$ python -q
>>> import numpy as np
>>> from numpy import linalg as LA
>>> np.set_printoptions(precision=3, suppress=True, linewidth=200, floatmode="fixed")
>>> M = np.loadtxt("run16.csv", delimiter=",")
>>> M
array([[ 0.600,  0.400,  0.100,  1.100, -0.100,  0.400,  0.500, -1.300,  1.400, -0.100, -0.800, -1.900, -0.600, -7.500, -1.000],
       [-1.400, -1.000, -1.100,  1.900,  0.700,  1.600,  1.000,  0.300, -1.900, -0.700, -0.300, -0.500, -0.400, -5.000, -2.600],
       [ 0.200, -0.500, -1.900,  1.700,  0.500,  0.900, -0.300, -0.600, -1.400,  0.800,  1.900, -1.200,  1.100,  2.500,  0.500],
       [ 0.800, -0.600,  0.300,  0.900,  0.700, -0.200,  2.200,  1.900,  0.000, -1.300,  0.700, -1.400,  1.000,  1.500,  0.400],
       [ 0.000,  0.400,  0.900, -3.700,  0.700,  0.900,  0.900,  1.400, -1.900, -1.100, -1.000,  0.000, -0.100, -4.500,  1.200],
       [ 0.800,  0.400, -0.400,  0.400, -0.700, -1.100, -1.100,  1.200, -1.500, -1.300,  1.300,  0.000, -0.100,  4.500, -0.100],
       [ 0.100,  0.100,  0.500,  0.000, -1.700, -0.600,  0.000,  0.000, -0.100,  0.600, -1.100, -0.400,  0.000,  7.000,  0.400],
       [-0.800, -1.000,  0.500,  0.600,  0.500,  0.000, -0.100,  0.700,  0.400, -1.200, -0.100,  1.500,  0.300,  0.500, -0.200],
       [-1.600, -0.700, -1.600,  1.200, -0.500, -1.200, -0.500, -0.100,  0.300,  0.200,  0.200,  0.600, -1.100, -1.500, -0.400],
       [-2.000, -1.500, -1.200,  0.000,  0.200,  2.600,  1.000, -0.600,  0.300,  0.100, -1.000, -0.300, -1.300, -4.500,  0.900],
       [ 0.300, -1.200,  0.800,  0.700,  1.000, -0.100, -3.800,  0.000,  0.500, -0.300,  1.800, -0.100, -0.100, -1.000,  1.300]])
>>> ang = np.radians(180)
>>> r_ = np.eye(15)
>>> r_[9, 9] = r_[11, 11] = np.cos(ang)
>>> r_[9, 11], r_[11, 9] = -np.sin(ang), np.sin(ang)
>>> B = M @ r_.T
>>> np.allclose(M @ M.T, B @ B.T)
True
>>> LA.svd(M, compute_uv=False), LA.svd(B, compute_uv=False)
(array([14.852,  6.433,  5.563,  5.007,  4.379,  3.836,  3.313,  2.310,  2.220,  1.088,  0.613]), array([14.852,  6.433,  5.563,  5.007,  4.379,  3.836,  3.313,  2.310,  2.220,  1.088,  0.613]))
>>> np.abs(B - M).max(axis=0)
array([0.000, 0.000, 0.000, 0.000, 0.000, 0.000, 0.000, 0.000, 0.000, 2.600, 0.000, 3.800, 0.000, 0.000, 0.000])
>>> np.allclose(LA.norm(M, axis=1), LA.norm(B, axis=1))
True
>>> round(LA.det(r_), 3), np.trace(r_)
(np.float64(1.0), np.float64(11.0))
>>> m1 = np.loadtxt("w.csv", delimiter=",")
>>> m1
array([[-2.000,  0.000,  0.000,  0.000,  0.000,  0.000,  0.000,  0.000,  0.000,  0.000,  0.000,  0.000,  0.000,  0.000,  0.000,  0.000],
       [ 2.000,  2.000,  0.000,  0.000,  0.000,  0.000,  0.000,  0.000,  0.000,  0.000,  0.000,  0.000,  0.000,  0.000,  0.000,  0.000],
       [ 1.000,  2.000,  3.000,  0.000,  0.000,  0.000,  0.000,  0.000,  0.000,  0.000,  0.000,  0.000,  0.000,  0.000,  0.000,  0.000],
       [-3.000,  0.000,  3.000,  1.000,  0.000,  0.000,  0.000,  0.000,  0.000,  0.000,  0.000,  0.000,  0.000,  0.000,  0.000,  0.000],
       [ 1.000, -3.000,  2.000,  2.000,  3.000,  0.000,  0.000,  0.000,  0.000,  0.000,  0.000,  0.000,  0.000,  0.000,  0.000,  0.000],
       [ 1.000,  0.000, -1.000,  0.000,  1.000, -2.000,  0.000,  0.000,  0.000,  0.000,  0.000,  0.000,  0.000,  0.000,  0.000,  0.000],
       [-2.000,  2.000, -1.000, -3.000, -3.000, -2.000,  1.000,  0.000,  0.000,  0.000,  0.000,  0.000,  0.000,  0.000,  0.000,  0.000],
       [ 1.000,  3.000,  1.000,  3.000, -3.000,  2.000,  1.000, -1.000,  0.000,  0.000,  0.000,  0.000,  0.000,  0.000,  0.000,  0.000],
       [-3.000,  2.000, -3.000, -3.000,  1.000,  1.000,  1.000,  2.000,  1.000,  0.000,  0.000,  0.000,  0.000,  0.000,  0.000,  0.000],
       [ 3.000, -2.000, -1.000,  3.000,  1.000,  1.000, -3.000, -2.000,  1.000, -1.000,  0.000,  0.000,  0.000,  0.000,  0.000,  0.000],
       [ 0.000,  3.000,  2.000, -1.000,  3.000, -3.000,  3.000,  2.000, -1.000,  2.000, -2.000,  0.000,  0.000,  0.000,  0.000,  0.000],
       [ 0.000, -1.000,  3.000,  2.000,  0.000, -1.000,  1.000, -1.000, -3.000,  0.000, -3.000,  0.000,  0.000,  0.000,  0.000,  0.000],
       [-2.000,  3.000,  2.000,  3.000, -3.000, -1.000, -3.000, -3.000, -1.000,  1.000, -2.000,  2.000, -1.000,  0.000,  0.000,  0.000],
       [ 0.000, -2.000, -1.000,  0.000,  1.000, -3.000, -2.000,  2.000,  1.000, -2.000, -3.000,  1.000, -1.000,  2.000,  0.000,  0.000],
       [-3.000, -3.000,  0.000,  2.000,  0.000, -1.000, -1.000,  1.000, -3.000,  0.000,  0.000, -2.000, -1.000, -3.000,  0.000,  0.000],
       [-3.000,  3.000,  2.000,  3.000,  0.000,  1.000,  1.000,  0.000,  2.000,  1.000, -1.000,  2.000,  0.000,  3.000, -2.000, -3.000]])
>>> Uu, sig, vt = LA.svd(m1)
>>> V = vt[:(sig > 1e-8).sum()]
>>> rng = np.random.default_rng(437)
>>> x = m1[10] + -1 * m1[9] + rng.integers(2) * np.eye(16)[12]
>>> x
array([-3.000,  5.000,  3.000, -4.000,  2.000, -4.000,  6.000,  4.000, -2.000,  3.000, -2.000,  0.000,  1.000,  0.000,  0.000,  0.000])
>>> np.round(LA.norm(x - V.T @ V @ x), 3)
np.float64(0.0)
>>> arr = np.load("sample16.npy")
>>> arr
array([[0.250, 0.000, 0.000, 0.000, 0.000, 0.000, 0.250, 0.250, 0.000, 0.000, 0.000, 0.000, 0.000, 0.000, 0.000, 0.250],
       [0.000, 0.250, 0.000, 0.000, 0.000, 0.000, 0.000, 0.000, 0.000, 0.250, 0.000, 0.000, 0.250, 0.000, 0.000, 0.250],
       [0.000, 0.000, 0.500, 0.000, 0.000, 0.000, 0.000, 0.000, 0.000, 0.250, 0.000, 0.000, 0.000, 0.000, 0.250, 0.000],
       [0.200, 0.000, 0.000, 0.200, 0.000, 0.000, 0.000, 0.000, 0.000, 0.200, 0.000, 0.000, 0.200, 0.000, 0.000, 0.200],
       [0.143, 0.000, 0.143, 0.143, 0.143, 0.143, 0.000, 0.000, 0.000, 0.000, 0.000, 0.143, 0.143, 0.000, 0.000, 0.000],
       [0.000, 0.000, 0.000, 0.200, 0.000, 0.400, 0.000, 0.000, 0.000, 0.000, 0.000, 0.000, 0.000, 0.000, 0.200, 0.200],
       [0.000, 0.000, 0.000, 0.125, 0.000, 0.000, 0.250, 0.000, 0.125, 0.000, 0.000, 0.125, 0.125, 0.000, 0.125, 0.125],
       [0.250, 0.000, 0.250, 0.000, 0.000, 0.000, 0.000, 0.250, 0.250, 0.000, 0.000, 0.000, 0.000, 0.000, 0.000, 0.000],
       [0.000, 0.000, 0.000, 0.000, 0.250, 0.000, 0.000, 0.000, 0.250, 0.000, 0.250, 0.000, 0.250, 0.000, 0.000, 0.000],
       [0.000, 0.167, 0.000, 0.000, 0.000, 0.000, 0.000, 0.167, 0.167, 0.167, 0.000, 0.167, 0.000, 0.167, 0.000, 0.000],
       [0.000, 0.000, 0.000, 0.000, 0.500, 0.000, 0.000, 0.000, 0.000, 0.000, 0.500, 0.000, 0.000, 0.000, 0.000, 0.000],
       [0.111, 0.111, 0.000, 0.111, 0.000, 0.000, 0.111, 0.000, 0.000, 0.000, 0.111, 0.111, 0.111, 0.000, 0.111, 0.111],
       [0.143, 0.143, 0.143, 0.000, 0.000, 0.143, 0.000, 0.000, 0.000, 0.000, 0.000, 0.143, 0.143, 0.000, 0.000, 0.143],
       [0.000, 0.167, 0.000, 0.000, 0.000, 0.000, 0.000, 0.167, 0.000, 0.000, 0.167, 0.000, 0.000, 0.167, 0.167, 0.167],
       [0.000, 0.333, 0.000, 0.000, 0.333, 0.000, 0.000, 0.000, 0.000, 0.000, 0.000, 0.000, 0.000, 0.000, 0.333, 0.000],
       [0.000, 0.125, 0.000, 0.000, 0.125, 0.125, 0.125, 0.125, 0.000, 0.000, 0.000, 0.000, 0.000, 0.125, 0.000, 0.250]])
>>> Uu, sig = LA.svd(arr)
Traceback (most recent call last):
  File "<python-input-25>", line 1, in <module>
    Uu, sig = LA.svd(arr)
    ^^^^^^^
ValueError: too many values to unpack (expected 2)
>>> Uu, sig, vt = LA.svd(arr, full_matrices=False)
>>> Uu.shape, sig.shape, vt.shape
((16, 16), (16,), (16, 16))
>>> np.allclose(Uu * sig @ vt, arr)
True
>>> np.abs(Uu[:, 0]).round(6).argmax()
np.int64(14)
>>> LA.determinant(arr)
Traceback (most recent call last):
  File "<python-input-30>", line 1, in <module>
    LA.determinant(arr)
    ^^^^^^^^^^^^^^
AttributeError: module 'numpy.linalg' has no attribute 'determinant'
>>> np.round(np.abs(LA.eigvals(arr)).max(), 3)
np.float64(1.0)
>>> x = np.array([9, 6, 2, 3, 6, 4, 4, 6, 1, 8, 8, 4, 3, 9, 9, 2])
>>> h = np.maximum(arr @ x, 0)
>>> np.maximum(arr @ (3 * x), 0)
array([15.750, 14.250, 15.750, 15.000, 13.286, 13.200, 11.250, 13.500, 13.500, 17.000, 21.000, 16.000, 12.857, 20.000, 21.000, 14.625])
>>> mat = np.array([[0.7, 0.4, -2.0, 1.5, 2.0, -0.7, 0.1],
...     [0.7, -0.1, 0.5, 0.4, 1.6, -1.2, -0.3],
...     [0.8, 0.2, -1.1, 1.2, 0.9, 2.1, -2.1],
...     [-1.4, -0.6, 0.1, -0.5, -0.9, 0.5, -0.7],
...     [-0.1, -0.8, 0.6, 0.1, -0.5, 0.4, 0.9],
...     [-0.1, 0.7, -0.3, 1.5, 0.1, 0.1, 1.4],
...     [-0.3, 1.4, -1.6, 0.8, -0.5, -0.1, 0.8]])
>>> idx = rng.permutation(7)
>>> idx
array([2, 3, 1, 0, 6, 5, 4])
>>> B = mat[idx][:, idx]
>>> round(float(np.trace(B)), 3)
-0.6
>>> round(float(LA.det(B)), 3), round(LA.det(mat[idx]), 3)
(9.076, np.float64(9.076))
>>> np.allclose(B, mat)
False
>>> ang = np.radians(120)
>>> r_ = np.eye(7)
>>> r_[2, 2] = r_[0, 0] = np.cos(ang)
>>> r_[2, 0], r_[0, 2] = -np.sin(ang), np.sin(ang)
>>> r_
array([[-0.500,  0.000,  0.866,  0.000,  0.000,  0.000,  0.000],
       [ 0.000,  1.000,  0.000,  0.000,  0.000,  0.000,  0.000],
       [-0.866,  0.000, -0.500,  0.000,  0.000,  0.000,  0.000],
       [ 0.000,  0.000,  0.000,  1.000,  0.000,  0.000,  0.000],
       [ 0.000,  0.000,  0.000,  0.000,  1.000,  0.000,  0.000],
       [ 0.000,  0.000,  0.000,  0.000,  0.000,  1.000,  0.000],
       [ 0.000,  0.000,  0.000,  0.000,  0.000,  0.000,  1.000]])
>>> B = mat @ r_.T
>>> LA.svd(mat, compute_uv=False), LA.svd(B, compute_uv=False)
(array([4.573, 3.471, 2.955, 1.721, 1.167, 0.821, 0.117]), array([4.573, 3.471, 2.955, 1.721, 1.167, 0.821, 0.117]))
>>> np.allclose(m1 @ m1.T, m1.T @ m1)
False
>>> round(np.abs(LA.eigvals(m1)).max(), 3)
np.float64(3.0)
>>> x = np.array([0, 2, 0, 0, 2, 1, 0])
>>> h = np.maximum(mat @ x, 0)
>>> np.tanh(mat @ x)
array([ 0.999,  0.947,  1.000, -0.987, -0.976,  0.935,  0.935])
>>> mat * (h > 1e-9)[:, None]
array([[ 0.700,  0.400, -2.000,  1.500,  2.000, -0.700,  0.100],
       [ 0.700, -0.100,  0.500,  0.400,  1.600, -1.200, -0.300],
       [ 0.800,  0.200, -1.100,  1.200,  0.900,  2.100, -2.100],
       [-0.000, -0.000,  0.000, -0.000, -0.000,  0.000, -0.000],
       [-0.000, -0.000,  0.000,  0.000, -0.000,  0.000,  0.000],
       [-0.100,  0.700, -0.300,  1.500,  0.100,  0.100,  1.400],
       [-0.300,  1.400, -1.600,  0.800, -0.500, -0.100,  0.800]])
>>> h
array([4.100, 1.800, 4.300, 0.000, 0.000, 1.700, 1.700])
>>> np.flatnonzero(h > 1e-9)
array([0, 1, 2, 5, 6])
>>> mat.T @ h
array([  6.890,   5.890, -15.260,  15.940,  14.270,   4.000,  -5.420])
>>> np.maximum(mat @ x, 0) - np.maximum(-mat @ x, 0)
array([ 4.100,  1.800,  4.300, -2.500, -2.200,  1.700,  1.700])
>>> X = np.loadtxt("layer13.csv", delimiter=",")
>>> X
array([[ 5.000,  5.000,  1.000,  5.000,  2.000,  3.000,  6.000,  4.000,  3.000,  1.000,  6.000,  3.000,  4.000],
       [ 8.000,  8.000,  5.000, 11.000,  6.000,  6.000, 12.000,  8.000, 10.000,  6.000,  8.000, 11.000,  8.000],
       [ 2.000,  4.000,  2.000,  3.000,  3.000,  3.000,  3.000,  4.000,  2.000,  4.000,  1.000,  4.000,  3.000],
       [ 3.000,  2.000,  3.000,  4.000,  2.000,  3.000,  3.000,  4.000,  2.000,  1.000,  4.000,  1.000,  1.000],
       [ 4.000,  7.000,  6.000,  7.000,  3.000,  1.000,  6.000,  7.000,  8.000,  2.000,  4.000,  5.000,  6.000],
       [ 7.000,  7.000,  3.000,  7.000,  4.000,  7.000,  7.000,  8.000,  5.000,  6.000,  6.000,  8.000,  6.000],
       [ 5.000,  5.000,  4.000,  4.000,  5.000,  6.000,  5.000,  6.000,  4.000,  1.000,  5.000,  2.000,  2.000],
       [ 5.000,  3.000,  5.000,  5.000,  4.000,  5.000,  4.000,  8.000,  5.000,  1.000,  4.000,  4.000,  6.000],
       [ 3.000,  6.000,  5.000,  8.000,  7.000,  5.000,  6.000,  5.000,  9.000,  3.000,  5.000,  2.000,  2.000],
       [ 4.000, 10.000,  7.000,  9.000,  8.000, 10.000,  3.000, 13.000,  8.000,  6.000,  6.000,  7.000,  8.000],
       [ 2.000,  2.000,  5.000,  4.000,  1.000,  0.000,  3.000,  4.000,  5.000,  1.000,  1.000,  3.000,  3.000],
       [ 2.000,  5.000,  3.000,  4.000,  5.000,  3.000,  3.000,  6.000,  5.000,  1.000,  3.000,  4.000,  6.000],
       [ 4.000,  2.000,  3.000,  5.000,  0.000,  2.000,  5.000,  4.000,  2.000,  1.000,  4.000,  4.000,  4.000],
       [ 4.000,  4.000,  3.000,  7.000,  4.000,  7.000,  5.000,  5.000,  3.000,  3.000,  6.000,  2.000,  2.000],
       [ 4.000,  8.000,  6.000,  6.000,  4.000,  5.000,  5.000,  6.000,  7.000,  1.000,  4.000,  5.000,  4.000],
       [ 1.000,  1.000,  5.000,  2.000,  1.000,  0.000,  2.000,  2.000,  5.000,  2.000,  3.000,  3.000,  2.000],
       [ 7.000,  9.000,  7.000, 11.000,  4.000,  7.000,  9.000,  9.000,  7.000,  5.000,  7.000,  9.000,  7.000],
       [ 2.000,  3.000,  1.000,  4.000,  5.000,  2.000,  6.000,  1.000,  5.000,  3.000,  2.000,  4.000,  2.000],
       [ 2.000,  3.000,  3.000,  3.000,  4.000,  4.000,  1.000,  6.000,  5.000,  2.000,  2.000,  5.000,  5.000],
       [ 2.000,  6.000,  8.000,  7.000,  1.000,  2.000,  4.000,  5.000,  7.000,  3.000,  6.000,  7.000,  5.000],
       [ 0.000,  3.000,  4.000,  4.000,  5.000,  4.000,  1.000,  6.000,  2.000,  4.000,  2.000,  0.000,  1.000],
       [ 3.000,  5.000,  5.000,  3.000,  6.000,  5.000,  6.000,  4.000,  6.000,  5.000,  4.000,  7.000,  4.000],
       [ 6.000, 13.000,  8.000, 11.000,  7.000,  7.000,  9.000,  9.000, 13.000,  8.000, 10.000, 12.000,  8.000],
       [ 7.000, 10.000, 10.000, 14.000, 13.000, 14.000,  9.000, 15.000, 12.000,  9.000,  9.000, 10.000,  8.000],
       [ 3.000,  6.000,  3.000,  3.000,  4.000,  5.000,  3.000,  3.000,  5.000,  0.000,  3.000,  2.000,  1.000],
       [ 0.000,  0.000,  2.000,  1.000,  3.000,  2.000,  0.000,  3.000,  2.000,  0.000,  0.000,  2.000,  3.000],
       [ 0.000,  4.000,  7.000,  5.000,  5.000,  4.000,  2.000,  7.000,  4.000,  6.000,  5.000,  3.000,  3.000],
       [ 6.000,  8.000,  6.000, 12.000,  6.000,  7.000, 10.000,  8.000,  8.000,  4.000,  9.000,  6.000,  6.000],
       [ 0.000,  0.000,  2.000,  1.000,  3.000,  2.000,  0.000,  3.000,  2.000,  0.000,  0.000,  2.000,  3.000],
       [ 1.000,  2.000,  3.000,  3.000,  0.000,  0.000,  2.000,  3.000,  2.000,  1.000,  1.000,  3.000,  3.000],
       [ 6.000,  6.000,  5.000,  6.000,  7.000,  9.000,  6.000,  7.000,  7.000,  0.000,  6.000,  5.000,  5.000],
       [ 3.000,  1.000,  3.000,  3.000,  0.000,  2.000,  4.000,  2.000,  2.000,  2.000,  6.000,  4.000,  3.000],
       [ 2.000,  5.000,  8.000,  5.000,  6.000,  4.000,  1.000, 10.000,  7.000,  2.000,  2.000,  3.000,  5.000],
       [ 5.000,  6.000,  7.000,  5.000,  5.000,  6.000,  6.000,  7.000,  6.000,  3.000,  8.000,  5.000,  4.000],
       [ 1.000,  3.000,  6.000,  5.000,  6.000,  4.000,  2.000,  7.000,  5.000,  4.000,  2.000,  0.000,  1.000],
       [ 7.000,  9.000,  6.000,  9.000,  5.000,  9.000,  5.000, 11.000,  8.000,  3.000,  8.000,  8.000,  8.000],
       [ 4.000,  7.000,  4.000,  7.000,  3.000,  2.000,  6.000,  6.000,  8.000,  3.000,  5.000,  7.000,  6.000],
       [ 4.000,  7.000,  3.000,  3.000,  6.000,  6.000,  5.000,  6.000,  4.000,  4.000,  2.000,  5.000,  4.000],
       [ 7.000,  7.000,  8.000, 10.000,  4.000,  6.000, 10.000,  9.000,  9.000,  8.000,  9.000, 13.000,  9.000],
       [ 7.000, 15.000,  9.000, 11.000,  8.000, 11.000,  7.000, 15.000, 10.000,  7.000,  8.000,  9.000,  9.000]])
>>> B = np.c_[X[:, :11] @ np.array([[1, 0, 2, 3, 2, 3, -2, -3, -1, 3, 3],
...     [-1, -2, 2, 3, -2, -3, -1, -2, -2, -1, 2],
...     [2, 0, -1, 0, -2, 0, -2, -2, 3, 2, -3],
...     [3, 3, 0, -2, 3, -1, 1, 1, 1, -3, -2],
...     [1, 2, 3, 0, 0, 0, -2, -2, 1, -3, 3],
...     [-3, 2, -3, 1, 1, -2, -1, -1, -2, 2, 2],
...     [1, 3, 2, 2, 0, 2, 0, -1, 0, 2, -1],
...     [-2, -1, 3, 2, 0, -3, 0, 0, -1, -2, -1],
...     [-3, 1, -3, 3, 3, 0, 3, -1, -3, 2, 2],
...     [0, 2, 0, -2, 1, -1, 3, 0, 1, 2, 2],
...     [-1, 3, 2, 1, 0, 3, 2, -1, 0, 0, -1]]), np.array([3, 1, -2, 3, 1, 3, -5, -4, 4, -1, -2, 2, 0, 0, -4, -2, -4, -4, -4, 4, -3, 2, 5, 2, 2, -1, 2, -1, -5, 0, 1, 5, -5, -4, 4, -3, -4, -2, 5, 3])]
>>> B
array([[  -7.000,   52.000,   43.000,   56.000,   26.000,    6.000,    5.000,  -44.000,  -23.000,    9.000,   16.000,    3.000],
       [ -11.000,  115.000,   61.000,   98.000,   65.000,   -5.000,   23.000,  -87.000,  -36.000,   27.000,   37.000,    1.000],
       [  -7.000,   31.000,   24.000,   28.000,   14.000,  -22.000,    2.000,  -30.000,  -10.000,    4.000,   21.000,   -2.000],
       [  -3.000,   39.000,   24.000,   32.000,   18.000,   -2.000,    0.000,  -31.000,   -7.000,    5.000,    3.000,    3.000],
       [  -6.000,   50.000,   39.000,   70.000,   30.000,  -17.000,   11.000,  -56.000,  -21.000,    7.000,    8.000,    1.000],
       [ -20.000,   77.000,   51.000,   74.000,   43.000,  -19.000,   10.000,  -67.000,  -32.000,   21.000,   39.000,    3.000],
       [ -17.000,   54.000,   39.000,   65.000,   23.000,  -10.000,  -10.000,  -59.000,  -23.000,   11.000,   26.000,   -5.000],
       [ -15.000,   50.000,   33.000,   60.000,   30.000,  -14.000,   -5.000,  -52.000,  -19.000,    9.000,   14.000,   -4.000],
       [ -13.000,   79.000,   29.000,   64.000,   43.000,  -18.000,   13.000,  -62.000,  -24.000,    4.000,   29.000,    4.000],
       [ -40.000,   77.000,   48.000,   84.000,   41.000,  -68.000,    5.000,  -80.000,  -37.000,   -7.000,   43.000,   -1.000],
       [   2.000,   25.000,   11.000,   32.000,   18.000,   -8.000,    6.000,  -27.000,   -4.000,    9.000,   -6.000,   -2.000],
       [ -16.000,   37.000,   32.000,   50.000,   19.000,  -23.000,    0.000,  -42.000,  -20.000,   -8.000,   20.000,    2.000],
       [   4.000,   42.000,   27.000,   36.000,   22.000,    6.000,    4.000,  -30.000,   -7.000,   13.000,   -6.000,    0.000],
       [ -10.000,   72.000,   32.000,   46.000,   34.000,  -11.000,    4.000,  -48.000,  -17.000,    7.000,   19.000,    0.000],
       [ -17.000,   50.000,   30.000,   74.000,   25.000,  -25.000,   -3.000,  -63.000,  -28.000,   10.000,   21.000,   -4.000],
       [  -3.000,   28.000,    3.000,   24.000,   13.000,    3.000,   14.000,  -25.000,    0.000,   17.000,   -4.000,   -2.000],
       [  -9.000,   93.000,   54.000,   87.000,   48.000,  -24.000,    9.000,  -80.000,  -28.000,   19.000,   21.000,   -4.000],
       [  -1.000,   54.000,   22.000,   34.000,   28.000,    1.000,   11.000,  -35.000,  -13.000,    8.000,   27.000,   -4.000],
       [ -22.000,   31.000,   16.000,   40.000,   22.000,  -26.000,    3.000,  -35.000,  -19.000,    0.000,   22.000,   -4.000],
       [  -5.000,   53.000,   19.000,   51.000,   23.000,  -15.000,   19.000,  -48.000,   -9.000,   14.000,   -8.000,    4.000],
       [  -9.000,   37.000,   23.000,   19.000,   12.000,  -35.000,    1.000,  -29.000,   -1.000,  -12.000,   12.000,   -3.000],
       [ -16.000,   63.000,   28.000,   55.000,   23.000,  -12.000,    6.000,  -59.000,  -16.000,   23.000,   34.000,    2.000],
       [ -30.000,  112.000,   56.000,  111.000,   57.000,  -33.000,   32.000, -102.000,  -44.000,   23.000,   47.000,    5.000],
       [ -36.000,  145.000,   66.000,  112.000,   75.000,  -60.000,   11.000, -117.000,  -40.000,    8.000,   59.000,    2.000],
       [ -20.000,   35.000,   18.000,   56.000,   17.000,  -16.000,   -7.000,  -48.000,  -27.000,    8.000,   29.000,    2.000],
       [  -8.000,   12.000,    4.000,   12.000,    7.000,  -14.000,   -5.000,  -13.000,   -3.000,   -6.000,    6.000,   -1.000],
       [ -11.000,   55.000,   27.000,   29.000,   15.000,  -33.000,   13.000,  -42.000,    2.000,   -2.000,    6.000,    2.000],
       [  -8.000,  111.000,   57.000,   86.000,   55.000,  -13.000,   15.000,  -80.000,  -28.000,   10.000,   21.000,   -1.000],
       [  -8.000,   12.000,    4.000,   12.000,    7.000,  -14.000,   -5.000,  -13.000,   -3.000,   -6.000,    6.000,   -5.000],
       [   3.000,   15.000,   12.000,   18.000,    8.000,   -9.000,    4.000,  -15.000,   -1.000,    2.000,   -8.000,    0.000],
       [ -27.000,   74.000,   37.000,   86.000,   38.000,  -15.000,  -12.000,  -76.000,  -36.000,   13.000,   37.000,    1.000],
       [  -1.000,   45.000,   19.000,   28.000,   17.000,   17.000,   12.000,  -28.000,   -3.000,   21.000,   -4.000,    5.000],
       [ -20.000,   35.000,   27.000,   56.000,   20.000,  -46.000,   -5.000,  -53.000,  -14.000,   -8.000,   13.000,   -5.000],
       [ -19.000,   72.000,   43.000,   75.000,   26.000,   -8.000,    2.000,  -72.000,  -20.000,   21.000,   20.000,   -4.000],
       [ -10.000,   47.000,   22.000,   33.000,   22.000,  -34.000,    3.000,  -41.000,   -4.000,   -5.000,   14.000,    4.000],
       [ -34.000,   79.000,   49.000,   97.000,   47.000,  -35.000,    4.000,  -82.000,  -43.000,   10.000,   34.000,   -3.000],
       [ -12.000,   58.000,   37.000,   68.000,   36.000,  -14.000,   19.000,  -54.000,  -27.000,    9.000,   18.000,   -4.000],
       [ -21.000,   46.000,   39.000,   61.000,   19.000,  -30.000,   -8.000,  -58.000,  -26.000,   10.000,   44.000,   -2.000],
       [ -12.000,  109.000,   52.000,   86.000,   55.000,  -10.000,   28.000,  -83.000,  -23.000,   36.000,   21.000,    5.000],
       [ -43.000,   95.000,   71.000,  123.000,   47.000,  -71.000,    4.000, -110.000,  -51.000,    7.000,   52.000,    3.000]])
>>> np.round(LA.lstsq(X, B[:, 0])[0], 3) + 0
array([ 1.000, -1.000,  2.000,  3.000,  1.000, -3.000,  1.000, -2.000, -3.000,  0.000, -1.000,  0.000,  0.000])
>>> LA.matrix_rank(np.c_[X, B])
np.int64(14)
>>> LA.matrix_rank(B)
np.int64(12)
